% python3 -q
>>> import numpy as np
>>> np.set_printoptions(precision=2, suppress=True, linewidth=100)
>>> def rd(a):
...     return np.round(a, 2) + 0
... 
>>> W0 = np.loadtxt("arr.csv", delimiter=",")
>>> W0
array([[4., 4., 0., 0., 0., 0., 0., 0., 0.],
       [4., 2., 4., 0., 0., 0., 0., 0., 0.],
       [0., 4., 5., 4., 0., 0., 0., 0., 0.],
       [0., 0., 4., 4., 4., 0., 0., 0., 0.],
       [0., 0., 0., 4., 8., 4., 0., 0., 0.],
       [0., 0., 0., 0., 4., 1., 4., 0., 0.],
       [0., 0., 0., 0., 0., 4., 5., 4., 0.],
       [0., 0., 0., 0., 0., 0., 4., 6., 4.],
       [0., 0., 0., 0., 0., 0., 0., 4., 5.]])
>>> ev, evecs = np.linalg.eigh(W0)
>>> x0 = np.array([5, 0, 2, 2, 0, 2, 4, 6, 9])
>>> print(np.abs(W0).sum(axis=1).max(), rd(np.abs(ev).max()))
16.0 12.7
>>> rd(np.linalg.eigvalsh(W0[1:, 1:]))
array([-3.49, -1.98,  0.63,  2.29,  5.93,  8.63, 11.31, 12.67])
>>> x0 = np.array([-1, 3, -2, 3, 1, 3, 3, 2, 1])
>>> W0 * x0
array([[ -4.,  12.,  -0.,   0.,   0.,   0.,   0.,   0.,   0.],
       [ -4.,   6.,  -8.,   0.,   0.,   0.,   0.,   0.,   0.],
       [ -0.,  12., -10.,  12.,   0.,   0.,   0.,   0.,   0.],
       [ -0.,   0.,  -8.,  12.,   4.,   0.,   0.,   0.,   0.],
       [ -0.,   0.,  -0.,  12.,   8.,  12.,   0.,   0.,   0.],
       [ -0.,   0.,  -0.,   0.,   4.,   3.,  12.,   0.,   0.],
       [ -0.,   0.,  -0.,   0.,   0.,  12.,  15.,   8.,   0.],
       [ -0.,   0.,  -0.,   0.,   0.,   0.,  12.,  12.,   4.],
       [ -0.,   0.,  -0.,   0.,   0.,   0.,   0.,   8.,   5.]])
>>> W0 @ np.eye(9)[5]
array([0., 0., 0., 0., 4., 1., 4., 0., 0.])
>>> W0 @ np.ones(9)
array([ 8., 10., 13., 12., 16.,  9., 13., 14.,  9.])
>>> t = np.radians(180)
>>> R = np.eye(9)
>>> R[6, 6] = R[5, 5] = np.cos(t)
>>> R[6, 5], R[5, 6] = -np.sin(t), np.sin(t)
>>> rd(R)
array([[ 1.,  0.,  0.,  0.,  0.,  0.,  0.,  0.,  0.],
       [ 0.,  1.,  0.,  0.,  0.,  0.,  0.,  0.,  0.],
       [ 0.,  0.,  1.,  0.,  0.,  0.,  0.,  0.,  0.],
       [ 0.,  0.,  0.,  1.,  0.,  0.,  0.,  0.,  0.],
       [ 0.,  0.,  0.,  0.,  1.,  0.,  0.,  0.,  0.],
       [ 0.,  0.,  0.,  0.,  0., -1.,  0.,  0.,  0.],
       [ 0.,  0.,  0.,  0.,  0.,  0., -1.,  0.,  0.],
       [ 0.,  0.,  0.,  0.,  0.,  0.,  0.,  1.,  0.],
       [ 0.,  0.,  0.,  0.,  0.,  0.,  0.,  0.,  1.]])
>>> out = W0 @ R.T
>>> rd(out)
array([[ 4.,  4.,  0.,  0.,  0.,  0.,  0.,  0.,  0.],
       [ 4.,  2.,  4.,  0.,  0.,  0.,  0.,  0.,  0.],
       [ 0.,  4.,  5.,  4.,  0.,  0.,  0.,  0.,  0.],
       [ 0.,  0.,  4.,  4.,  4.,  0.,  0.,  0.,  0.],
       [ 0.,  0.,  0.,  4.,  8., -4.,  0.,  0.,  0.],
       [ 0.,  0.,  0.,  0.,  4., -1., -4.,  0.,  0.],
       [ 0.,  0.,  0.,  0.,  0., -4., -5.,  4.,  0.],
       [ 0.,  0.,  0.,  0.,  0.,  0., -4.,  6.,  4.],
       [ 0.,  0.,  0.,  0.,  0.,  0.,  0.,  4.,  5.]])
>>> rd(np.linalg.svd(W0, compute_uv=False)), rd(np.linalg.svd(out, compute_uv=False))
(array([12.7 , 11.35,  9.31,  6.37,  5.24,  3.62,  2.88,  1.38,  0.16]), array([12.7 , 11.35,  9.31,  6.37,  5.24,  3.62,  2.88,  1.38,  0.16]))
>>> out = W0 / np.linalg.norm(W0, axis=1, keepdims=True)
>>> C2 = out @ out.T
>>> rd(C2)
array([[1.  , 0.71, 0.37, 0.  , 0.  , 0.  , 0.  , 0.  , 0.  ],
       [0.71, 1.  , 0.62, 0.38, 0.  , 0.  , 0.  , 0.  , 0.  ],
       [0.37, 0.62, 1.  , 0.69, 0.22, 0.  , 0.  , 0.  , 0.  ],
       [0.  , 0.38, 0.69, 1.  , 0.71, 0.4 , 0.  , 0.  , 0.  ],
       [0.  , 0.  , 0.22, 0.71, 1.  , 0.64, 0.22, 0.  , 0.  ],
       [0.  , 0.  , 0.  , 0.4 , 0.64, 1.  , 0.55, 0.34, 0.  ],
       [0.  , 0.  , 0.  , 0.  , 0.22, 0.55, 1.  , 0.71, 0.33],
       [0.  , 0.  , 0.  , 0.  , 0.  , 0.34, 0.71, 1.  , 0.83],
       [0.  , 0.  , 0.  , 0.  , 0.  , 0.  , 0.33, 0.83, 1.  ]])
>>> np.argwhere(np.triu(np.abs(C2) > 0.95, 1))
array([], shape=(0, 2), dtype=int64)
>>> E = np.load("sample7.npy")
>>> E
array([[  0,   5,  -7,   3,  -7,   3,  -2,   1],
       [ -5,   0,  13,   0, -12,  11,   0,   9],
       [  7, -13,   0, -15, -10, -11,   3,  -6],
       [ -3,   0,  15,   0, -16,  -4,  -1, -15],
       [  7,  12,  10,  16,   0,  -6, -12,  -6],
       [ -3, -11,  11,   4,   6,   0,   9,   4],
       [  2,   0,  -3,   1,  12,  -9,   0,   2],
       [ -1,  -9,   6,  15,   6,  -4,  -2,   0]])
>>> x0 = np.array([0, 1, 5, 1, 3, 2, 2, 0])
>>> x0 @ E @ x0
np.int64(0)
>>> Q = np.linalg.solve(np.eye(8) - E, np.eye(8) + E)
>>> print(rd(np.linalg.det(Q)))
1.0
>>> print(rd(Q @ Q.T))
[[1. 0. 0. 0. 0. 0. 0. 0.]
 [0. 1. 0. 0. 0. 0. 0. 0.]
 [0. 0. 1. 0. 0. 0. 0. 0.]
 [0. 0. 0. 1. 0. 0. 0. 0.]
 [0. 0. 0. 0. 1. 0. 0. 0.]
 [0. 0. 0. 0. 0. 1. 0. 0.]
 [0. 0. 0. 0. 0. 0. 1. 0.]
 [0. 0. 0. 0. 0. 0. 0. 1.]]
>>> out = np.linalg.inv(E)
>>> rd(np.linalg.slogdet(E)[0])
np.float64(1.0)
>>> rd(np.linalg.cond(E))
np.float64(8.95)
>>> print(rd(np.linalg.det(E) * np.linalg.det(out)))
1.0
>>> x0 = np.array([3, 9, -8, 0, 3, 7, 5, -4])
>>> a = np.maximum(E @ x0, 0)
>>> E.T @ a
array([   0,  435, -609,  261, -609,  261, -174,   87])
>>> np.maximum(E @ x0, 0) - np.maximum(-E @ x0, 0)
array([  87, -114, -164, -150,  -29, -149,   -5, -152])
>>> rng = np.random.default_rng(44177)
>>> arr = (rng.random((11, 11)) < 0.3) + np.eye(11)
>>> arr /= arr.sum(axis=1, keepdims=True)
>>> rd(arr)
array([[0.4 , 0.2 , 0.  , 0.  , 0.  , 0.  , 0.2 , 0.  , 0.  , 0.  , 0.2 ],
       [0.17, 0.17, 0.17, 0.  , 0.  , 0.  , 0.17, 0.17, 0.17, 0.  , 0.  ],
       [0.2 , 0.  , 0.4 , 0.2 , 0.  , 0.  , 0.  , 0.  , 0.2 , 0.  , 0.  ],
       [0.  , 0.  , 0.  , 0.2 , 0.2 , 0.2 , 0.  , 0.  , 0.2 , 0.  , 0.2 ],
       [0.17, 0.17, 0.  , 0.  , 0.17, 0.  , 0.  , 0.17, 0.17, 0.  , 0.17],
       [0.  , 0.  , 0.  , 0.  , 0.  , 1.  , 0.  , 0.  , 0.  , 0.  , 0.  ],
       [0.  , 0.2 , 0.2 , 0.  , 0.  , 0.  , 0.4 , 0.2 , 0.  , 0.  , 0.  ],
       [0.  , 0.  , 0.2 , 0.2 , 0.  , 0.  , 0.  , 0.2 , 0.2 , 0.2 , 0.  ],
       [0.  , 0.  , 0.  , 0.  , 0.  , 0.  , 0.  , 0.5 , 0.5 , 0.  , 0.  ],
       [0.17, 0.  , 0.  , 0.17, 0.  , 0.  , 0.  , 0.17, 0.17, 0.33, 0.  ],
       [0.  , 0.  , 0.33, 0.  , 0.33, 0.  , 0.  , 0.  , 0.  , 0.  , 0.33]])
>>> rd(np.linalg.norm(arr, 1)), rd(np.linalg.norm(arr, np.inf))
(np.float64(1.6), np.float64(1.0))
>>> rd(np.linalg.norm(arr, 2))
np.float64(1.07)
>>> print(rd(np.linalg.norm(arr[6] - arr[4])))
0.56
>>> rd(np.linalg.norm(arr, "nuc"))
np.float64(5.07)
>>> rd(np.linalg.norm(arr[6], 1)), rd(np.linalg.norm(arr[6], np.inf))
(np.float64(1.0), np.float64(0.4))
>>> rd(arr.mean(axis=0))
array([0.1 , 0.07, 0.12, 0.07, 0.06, 0.11, 0.07, 0.13, 0.15, 0.05, 0.08])
>>> np.unravel_index(np.abs(arr).argmax(), arr.shape)
(np.int64(5), np.int64(5))
>>> rd(arr - arr[0])
array([[ 0.  ,  0.  ,  0.  ,  0.  ,  0.  ,  0.  ,  0.  ,  0.  ,  0.  ,  0.  ,  0.  ],
       [-0.23, -0.03,  0.17,  0.  ,  0.  ,  0.  , -0.03,  0.17,  0.17,  0.  , -0.2 ],
       [-0.2 , -0.2 ,  0.4 ,  0.2 ,  0.  ,  0.  , -0.2 ,  0.  ,  0.2 ,  0.  , -0.2 ],
       [-0.4 , -0.2 ,  0.  ,  0.2 ,  0.2 ,  0.2 , -0.2 ,  0.  ,  0.2 ,  0.  ,  0.  ],
       [-0.23, -0.03,  0.  ,  0.  ,  0.17,  0.  , -0.2 ,  0.17,  0.17,  0.  , -0.03],
       [-0.4 , -0.2 ,  0.  ,  0.  ,  0.  ,  1.  , -0.2 ,  0.  ,  0.  ,  0.  , -0.2 ],
       [-0.4 ,  0.  ,  0.2 ,  0.  ,  0.  ,  0.  ,  0.2 ,  0.2 ,  0.  ,  0.  , -0.2 ],
       [-0.4 , -0.2 ,  0.2 ,  0.2 ,  0.  ,  0.  , -0.2 ,  0.2 ,  0.2 ,  0.2 , -0.2 ],
       [-0.4 , -0.2 ,  0.  ,  0.  ,  0.  ,  0.  , -0.2 ,  0.5 ,  0.5 ,  0.  , -0.2 ],
       [-0.23, -0.2 ,  0.  ,  0.17,  0.  ,  0.  , -0.2 ,  0.17,  0.17,  0.33, -0.2 ],
       [-0.4 , -0.2 ,  0.33,  0.  ,  0.33,  0.  , -0.2 ,  0.  ,  0.  ,  0.  ,  0.13]])
>>> np.linalg.matrix_rank(arr)
np.int64(11)
>>> print(np.count_nonzero(arr))
45
>>> out = np.linalg.inv(arr)
>>> rd(out)
array([[  0. ,  -7.2,   5. ,  -2. ,   3.6,   0.4,   3. ,  -6. ,   1.2,   3.6,  -0.6],
       [  0. ,   9.6,  -5. ,   1. ,   1.2,  -0.2,  -4. ,   8. ,  -3.6,  -4.8,  -1.2],
       [  0. ,   2.4,   0. ,  -1. ,  -1.2,   0.2,  -1. ,   2. ,  -0.4,  -1.2,   1.2],
       [  0. , -12. ,   5. ,   0. ,   6. ,   0. ,   5. ,   0. ,   0. ,   0. ,  -3. ],
       [ -5. ,  -6. ,   5. ,   0. ,   6. ,   0. ,   5. , -10. ,   0. ,   6. ,   0. ],
       [  0. ,   0. ,   0. ,   0. ,   0. ,   1. ,   0. ,   0. ,   0. ,   0. ,   0. ],
       [  0. ,   1.2,   0. ,   2. ,  -3.6,  -0.4,   2. ,  -4. ,   0.8,   2.4,   0.6],
       [  0. , -14.4,   5. ,  -4. ,   7.2,   0.8,   6. ,  -2. ,   2.4,   1.2,  -1.2],
       [  0. ,  14.4,  -5. ,   4. ,  -7.2,  -0.8,  -6. ,   2. ,  -0.4,  -1.2,   1.2],
       [  0. ,   9.6,  -5. ,   1. ,  -4.8,  -0.2,  -4. ,   3. ,  -1.6,   1.2,   1.8],
       [  5. ,   3.6,  -5. ,   1. ,  -4.8,  -0.2,  -4. ,   8. ,   0.4,  -4.8,   1.8]])
>>> print(rd(np.linalg.det(arr) * out))
[[0. 0. 0. 0. 0. 0. 0. 0. 0. 0. 0.]
 [0. 0. 0. 0. 0. 0. 0. 0. 0. 0. 0.]
 [0. 0. 0. 0. 0. 0. 0. 0. 0. 0. 0.]
 [0. 0. 0. 0. 0. 0. 0. 0. 0. 0. 0.]
 [0. 0. 0. 0. 0. 0. 0. 0. 0. 0. 0.]
 [0. 0. 0. 0. 0. 0. 0. 0. 0. 0. 0.]
 [0. 0. 0. 0. 0. 0. 0. 0. 0. 0. 0.]
 [0. 0. 0. 0. 0. 0. 0. 0. 0. 0. 0.]
 [0. 0. 0. 0. 0. 0. 0. 0. 0. 0. 0.]
 [0. 0. 0. 0. 0. 0. 0. 0. 0. 0. 0.]
 [0. 0. 0. 0. 0. 0. 0. 0. 0. 0. 0.]]
>>> (np.abs(out) > 1e-9).astype(int)
array([[0, 1, 1, 1, 1, 1, 1, 1, 1, 1, 1],
       [0, 1, 1, 1, 1, 1, 1, 1, 1, 1, 1],
       [0, 1, 0, 1, 1, 1, 1, 1, 1, 1, 1],
       [0, 1, 1, 0, 1, 0, 1, 0, 0, 0, 1],
       [1, 1, 1, 0, 1, 0, 1, 1, 0, 1, 0],
       [0, 0, 0, 0, 0, 1, 0, 0, 0, 0, 0],
       [0, 1, 0, 1, 1, 1, 1, 1, 1, 1, 1],
       [0, 1, 1, 1, 1, 1, 1, 1, 1, 1, 1],
       [0, 1, 1, 1, 1, 1, 1, 1, 1, 1, 1],
       [0, 1, 1, 1, 1, 1, 1, 1, 1, 1, 1],
       [1, 1, 1, 1, 1, 1, 1, 1, 1, 1, 1]])
>>> print(rd(np.linalg.inv(out)))
[[0.4  0.2  0.   0.   0.   0.   0.2  0.   0.   0.   0.2 ]
 [0.17 0.17 0.17 0.   0.   0.   0.17 0.17 0.17 0.   0.  ]
 [0.2  0.   0.4  0.2  0.   0.   0.   0.   0.2  0.   0.  ]
 [0.   0.   0.   0.2  0.2  0.2  0.   0.   0.2  0.   0.2 ]
 [0.17 0.17 0.   0.   0.17 0.   0.   0.17 0.17 0.   0.17]
 [0.   0.   0.   0.   0.   1.   0.   0.   0.   0.   0.  ]
 [0.   0.2  0.2  0.   0.   0.   0.4  0.2  0.   0.   0.  ]
 [0.   0.   0.2  0.2  0.   0.   0.   0.2  0.2  0.2  0.  ]
 [0.   0.   0.   0.   0.   0.   0.   0.5  0.5  0.   0.  ]
 [0.17 0.   0.   0.17 0.   0.   0.   0.17 0.17 0.33 0.  ]
 [0.   0.   0.33 0.   0.33 0.   0.   0.   0.   0.   0.33]]
